$ python -q
>>> import numpy as np
>>> np.set_printoptions(precision=4, suppress=True, linewidth=120, floatmode="fixed")
>>> def rnd(a):
...     return np.round(a, 4) + 0
... 
>>> K = np.diag(np.array([0, -1]))
>>> print(K)
[[ 0  0]
 [ 0 -1]]
>>> np.allclose(K[:-1].T @ np.linalg.lstsq(K[:-1].T, K[-1])[0], K[-1])
False
>>> np.linalg.lstsq(K[:-1].T, K[-1])[2]
np.int32(0)
>>> np.unique(K.round(6), axis=0).shape
(2, 2)
>>> np.abs(np.diag(np.linalg.qr(K)[1])) > 1e-9
array([False,  True])
>>> w, evecs = np.linalg.eigh(K)
>>> x0 = np.array([0, -5])
>>> evecs * np.maximum(w, 0) @ evecs.T
array([[0.0000, 0.0000],
       [0.0000, 0.0000]])
>>> np.abs(K).sum(axis=1).max(), np.abs(w).max()
(np.int64(1), np.float64(1.0))
>>> print((np.sign(evecs[:, -1].round(6)) == np.sign(evecs[0, -1].round(6))).astype(int))
[1 0]
>>> evecs * np.abs(w) @ evecs.T
array([[0.0000, 0.0000],
       [0.0000, 1.0000]])
>>> [round(float(x), 4) for x in np.linalg.svd(K, compute_uv=False)[:3]]
[1.0, 0.0]
>>> np.argsort(-np.linalg.norm(K, axis=0).round(6), kind="stable")[:3]
array([1, 0])
>>> np.linalg.matrix_rank(K, rtol=0.1)
np.int64(1)
>>> rnd(np.linalg.norm(K, 2) / np.linalg.norm(K))
np.float64(1.0)
>>> Uu, sig, Vt = np.linalg.svd(K)
>>> evecs = Vt[:(sig > 1e-8).sum()]
>>> rng = np.random.default_rng(9777)
>>> x0 = K[0] + -3 * K[1] + rng.integers(2) * np.eye(2)[0]
>>> x0
array([1.0000, 3.0000])
>>> evecs.T @ evecs
array([[0.0000, 0.0000],
       [0.0000, 1.0000]])
>>> print(np.diag(evecs.T @ evecs))
[0.0000 1.0000]
>>> np.allclose(evecs.T @ evecs @ x0, x0)
False
>>> rnd(np.linalg.norm(x0 - evecs.T @ evecs @ x0))
np.float64(1.0)
>>> M2 = np.array([[-2, -8], [3, 9]])
>>> basis = np.kron(M2, K)
>>> print(basis)
[[ 0  0  0  0]
 [ 0  2  0  8]
 [ 0  0  0  0]
 [ 0 -3  0 -9]]
>>> basis.shape
(4, 4)
>>> E = np.array([[28, 6, -6], [6, 36, -6], [-6, -6, 22]])
>>> E
array([[28,  6, -6],
       [ 6, 36, -6],
       [-6, -6, 22]])
>>> w, evecs = np.linalg.eigh(E)
>>> rnd(np.linalg.eigvalsh(E @ E))
array([ 324.0000,  651.0009, 1804.9991])
>>> print(rnd(np.abs(evecs[:, -1])))
[0.4828 0.7921 0.3734]
>>> rnd(w)
array([18.0000, 25.5147, 42.4853])
>>> np.unique(w.round(6) + 0, return_counts=True)[1]
array([1, 1, 1])
>>> rnd(evecs.T @ E @ evecs)
array([[18.0000,  0.0000,  0.0000],
       [ 0.0000, 25.5147,  0.0000],
       [ 0.0000,  0.0000, 42.4853]])
>>> rnd(evecs.T @ evecs)
array([[1.0000, 0.0000, 0.0000],
       [0.0000, 1.0000, 0.0000],
       [0.0000, 0.0000, 1.0000]])
>>> print(np.abs(evecs[:, -1]).round(6).argmax())
1
>>> Uu, sig, Vt = np.linalg.svd(E, full_matrices=False)
>>> print(rnd(sig))
[42.4853 25.5147 18.0000]
>>> rnd(np.abs(Vt[0]))
array([0.4828, 0.7921, 0.3734])
>>> rnd(Vt @ Vt.T)
array([[1.0000, 0.0000, 0.0000],
       [0.0000, 1.0000, 0.0000],
       [0.0000, 0.0000, 1.0000]])
>>> rnd(np.cumsum(sig ** 2) / np.sum(sig ** 2))
array([0.6493, 0.8835, 1.0000])
>>> np.abs(Uu[:, 0]).round(6).argmax()
np.int64(1)
>>> Uu.shape, sig.shape, Vt.shape
((3, 3), (3,), (3, 3))
>>> data = np.load("case7.npy")
>>> data
array([[ 1.4770, -0.1378,  0.1310],
       [-6.8157,  0.0944,  4.2474],
       [ 4.2803, -0.2968, -1.4213],
       [ 6.9073, -0.0338, -4.3049],
       [ 3.1549, -0.0842,  1.9205],
       [-5.6955,  0.1867,  2.6719],
       [-1.8097,  0.3012, -3.2478],
       [-2.7529, -0.0837,  3.0270],
       [-4.0986,  0.0466,  2.8545],
       [-1.9361,  0.2946, -3.3010],
       [-4.4204,  0.0691,  1.3091],
       [ 8.3036, -0.4495, -4.2381],
       [-5.8754,  0.4462,  1.2444],
       [-2.3927, -0.0803,  4.6480]])
>>> x0 = np.array([-3, 2, 2])
>>> target = data @ x0
>>> c, lr = np.zeros(3), 1 / np.linalg.norm(data, 2) ** 2
>>> for i in range(4):
...     c -= lr * data.T @ (data @ c - target)
...     if i % 1 == 0: print(i, round(np.linalg.norm(data @ c - target), 4))
... 
0 1.505
1 1.3551
2 1.2328
3 1.1341
>>> print(rnd(np.linalg.cond(data)))
47.8989
>>> r0, v = data[9], data[12]
>>> rnd(r0 @ v)
np.float64(7.399)
>>> rnd(r0 @ r0)
np.float64(14.7319)
>>> p = (r0 @ v) / (r0 @ r0) * r0
>>> rnd(p)
array([-0.9724,  0.1480, -1.6579])
>>> rnd(np.linalg.norm(r0 + v) ** 2 + np.linalg.norm(r0 - v) ** 2)
np.float64(101.9996)
>>> np.linalg.matrix_rank(np.outer(r0, v))
np.int64(1)
>>> rnd(v - p)
array([-4.9030,  0.2982,  2.9023])
>>> rnd(np.outer(r0, v))
array([[11.3754, -0.8639, -2.4093],
       [-1.7309,  0.1315,  0.3666],
       [19.3947, -1.4729, -4.1078]])
>>> rnd((v - p) @ r0)
np.float64(0.0)
>>> lab = data[:, 0] > np.median(data[:, 0])
>>> r0 = data[lab].mean(axis=0) - data[~lab].mean(axis=0)
>>> rnd(r0)
array([ 7.4898, -0.1550, -4.9234])
>>> print(lab.astype(int))
[1 0 1 1 1 0 1 0 0 1 0 1 0 0]
>>> ((data - data.mean(axis=0)) @ r0 > 0).astype(int)
array([1, 0, 1, 1, 1, 0, 1, 0, 0, 1, 0, 1, 0, 0])
>>> proj = data @ np.linalg.solve(data.T @ data, data.T)
>>> np.allclose(proj @ proj, proj)
True
>>> rnd(proj @ data[:, 0])
array([ 1.4770, -6.8157,  4.2803,  6.9073,  3.1549, -5.6955, -1.8097, -2.7529, -4.0986, -1.9361, -4.4204,  8.3036,
       -5.8754, -2.3927])
>>> rnd(np.linalg.eigvalsh(proj))
array([0.0000, 0.0000, 0.0000, 0.0000, 0.0000, 0.0000, 0.0000, 0.0000, 0.0000, 0.0000, 0.0000, 1.0000, 1.0000, 1.0000])
>>> rnd(np.trace(proj))
np.float64(3.0)
>>> x0 = np.array([-1, 1, 3])
>>> target = data @ x0
>>> rnd(np.linalg.pinv(data) @ data)
array([[1.0000, 0.0000, 0.0000],
       [0.0000, 1.0000, 0.0000],
       [0.0000, 0.0000, 1.0000]])
>>> rnd(np.linalg.lstsq(data, target)[0])
array([-1.0000,  1.0000,  3.0000])
>>> rnd(np.linalg.solve(data.T @ data, data.T @ target))
array([-1.0000,  1.0000,  3.0000])
>>> target = target + 0.1 * rng.normal(size=14)
>>> rnd(target)
array([ -1.2015,  19.7216,  -8.8480, -19.9406,   2.6721,  13.8954,  -7.4790,  11.9117,  12.8010,  -7.5265,   8.4968,
       -21.4796,  10.1265,  16.1979])
>>> c, *_ = np.linalg.lstsq(data, target)
>>> [round(float(np.linalg.norm(np.linalg.solve(data.T @ data + lam * np.eye(3), data.T @ target))), 2) for lam in (0, 1, 10, 100)]
[3.32, 3.1, 2.88, 2.0]
>>> print(rnd(data.T @ (target - data @ c)))
[0.0000 0.0000 0.0000]
>>> print(rnd(c))
[-1.0110  1.0119  2.9934]
>>> rnd(np.linalg.norm(target - data @ c))
np.float64(0.3209)
>>> m1 = np.load("m.npy")
>>> m1
array([[ 8.0000,  0.0000, -4.0000,  0.0000],
       [ 0.0000,  4.0000,  0.0000,  0.0000],
       [-4.0000,  0.0000,  8.0000,  0.0000],
       [ 0.0000,  0.0000,  0.0000,  4.0000]])
>>> proj = np.triu(np.array([[-8, -8, 0, 9], [4, 7, 7, 5], [4, 9, 5, -9], [1, 5, 2, -4]]), 1) + np.eye(4)
>>> M2 = proj @ m1 @ np.linalg.inv(proj)
>>> proj @ m1 - m1 @ proj
array([[  0.0000,  32.0000,   0.0000, -72.0000],
       [-28.0000,   0.0000,  28.0000,   0.0000],
       [  0.0000, -32.0000,   0.0000,  72.0000],
       [  0.0000,   0.0000,   0.0000,   0.0000]])
>>> rnd(np.linalg.det(M2))
np.float64(768.0)
>>> print(m1[0] @ m1[3])
0.0
>>> np.linalg.norm(m1, axis=1).argmax()
np.int64(0)
>>> rnd(np.linalg.norm(m1, axis=1))
array([8.9443, 4.0000, 8.9443, 4.0000])
>>> rnd(np.linalg.norm(m1, axis=0))
array([8.9443, 4.0000, 8.9443, 4.0000])
>>> J = np.load("test16.npy")
>>> print(J)
[[  1  -3   9 -27]
 [  1  -2   4  -8]
 [  1  -1   1  -1]
 [  1   0   0   0]]
>>> lab = rng.permutation(4)
>>> M2 = J[:, lab] * rng.choice([-1, 1], 4)
>>> print(M2)
[[ 3 27 -1  9]
 [ 2  8 -1  4]
 [ 1  1 -1  1]
 [ 0  0 -1  0]]
>>> Uu, _, Vt = np.linalg.svd(J.T @ M2)
>>> print(rnd(np.linalg.lstsq(J, M2)[0]))
[[ 0.0000  0.0000 -1.0000  0.0000]
 [-1.0000  0.0000  0.0000  0.0000]
 [ 0.0000  0.0000  0.0000  1.0000]
 [ 0.0000 -1.0000  0.0000  0.0000]]
>>> lab
array([1, 3, 0, 2])
>>> M2.shape
(4, 4)
>>> np.unravel_index(np.abs(M2).argmax(), M2.shape)
(np.int64(0), np.int64(1))
>>> np.abs(M2).max()
np.int64(27)
>>> print(M2.sum(axis=1))
[38 13  2 -1]
>>> print(np.count_nonzero(M2))
13
>>> print(np.linalg.matrix_rank(M2))
4
>>> X = np.loadtxt("a.csv", delimiter=",")
>>> X
array([[-0.0339, -0.2946,  0.2287],
       [ 0.0679,  0.3993, -0.3244],
       [-1.4592,  4.1512, -2.7326],
       [-0.9111,  2.8264, -1.8431],
       [ 0.0739,  0.1476, -0.0635],
       [ 2.0327, -6.3139,  4.0772],
       [ 2.1418, -6.1218,  4.3651],
       [ 0.3541, -0.7923,  0.6614],
       [-1.4991,  4.8482, -3.2479],
       [-1.2485,  3.7814, -2.6416],
       [ 1.4250, -4.4872,  2.9706],
       [ 0.1580, -0.3029,  0.4604],
       [-0.2624,  0.3075, -0.2795],
       [ 1.7617, -5.1878,  3.5414],
       [ 1.1733, -3.3624,  2.0910],
       [-0.3794,  0.9957, -0.6442],
       [-0.0228,  0.2012, -0.2638],
       [ 0.1674, -0.8183,  0.5838],
       [ 1.1945, -3.2834,  2.0846],
       [-0.3060,  1.3510, -0.9297],
       [ 1.2617, -3.6732,  2.2768],
       [-0.0367,  0.1700, -0.0851],
       [ 0.2674, -0.8752,  0.4793],
       [ 0.3990, -1.4208,  1.1478],
       [-0.5651,  2.0867, -1.2173],
       [ 0.2627, -1.3815,  0.6328],
       [ 0.2178, -0.6623,  0.2590]])
>>> Uu, sig, Vt = np.linalg.svd(X)
>>> rnd(sig)
array([19.1870,  0.5895,  0.4772])
>>> print(np.argmax(sig[:-1] / (sig[1:] + 1e-6)) + 1)
1
>>> M2 = Uu[:, :1] @ np.diag(sig[:1]) @ Vt[:1]
>>> np.linalg.matrix_rank(M2)
np.int64(1)
>>> rnd(np.abs(X - M2).max())
np.float64(0.1942)
>>> np.linalg.matrix_rank(X, rtol=0.05)
np.int64(1)
>>> rnd(np.linalg.norm(X - M2, 2)), rnd(sig[1])
(np.float64(0.5895), np.float64(0.5895))
